% ipython --no-banner

In [1]: import numpy as np

In [2]: np.set_printoptions(precision=3, suppress=True, linewidth=140, legacy="1.25")

In [3]: A = np.load("test6.npy")

In [4]: A
Out[4]: 
array([[0, 0, 0, 0, 1, 0, 0, 0],
       [0, 0, 0, 0, 0, 0, 0, 1],
       [1, 0, 0, 0, 0, 0, 0, 0],
       [0, 1, 0, 0, 0, 0, 0, 0],
       [0, 0, 0, 0, 0, 1, 0, 0],
       [0, 0, 0, 1, 0, 0, 0, 0],
       [0, 0, 1, 0, 0, 0, 0, 0],
       [0, 0, 0, 0, 0, 0, 1, 0]])

In [5]: # orthonormal columns

In [6]: vec = np.array([-1, 1, 8, 5, 6, 3, 1, -4])

In [7]: rhs = A @ vec

In [8]: beta, lr = np.zeros(8), 1 / np.linalg.norm(A, 2) ** 2

In [9]: for i in range(200):
   ...:     beta -= lr * A.T @ (A @ beta - rhs)
   ...:     if i % 50 == 0: print(i, round(np.linalg.norm(A @ beta - rhs), 3))
   ...: 
0 0.0
50 0.0
100 0.0
150 0.0

In [10]: beta
Out[10]: array([-1.,  1.,  8.,  5.,  6.,  3.,  1., -4.])

In [11]: np.linalg.svd(A, compute_uv=False)
Out[11]: array([1., 1., 1., 1., 1., 1., 1., 1.])

In [12]: A @ A.T
Out[12]: 
array([[1, 0, 0, 0, 0, 0, 0, 0],
       [0, 1, 0, 0, 0, 0, 0, 0],
       [0, 0, 1, 0, 0, 0, 0, 0],
       [0, 0, 0, 1, 0, 0, 0, 0],
       [0, 0, 0, 0, 1, 0, 0, 0],
       [0, 0, 0, 0, 0, 1, 0, 0],
       [0, 0, 0, 0, 0, 0, 1, 0],
       [0, 0, 0, 0, 0, 0, 0, 1]])

In [13]: A.T @ A
Out[13]: 
array([[1, 0, 0, 0, 0, 0, 0, 0],
       [0, 1, 0, 0, 0, 0, 0, 0],
       [0, 0, 1, 0, 0, 0, 0, 0],
       [0, 0, 0, 1, 0, 0, 0, 0],
       [0, 0, 0, 0, 1, 0, 0, 0],
       [0, 0, 0, 0, 0, 1, 0, 0],
       [0, 0, 0, 0, 0, 0, 1, 0],
       [0, 0, 0, 0, 0, 0, 0, 1]])
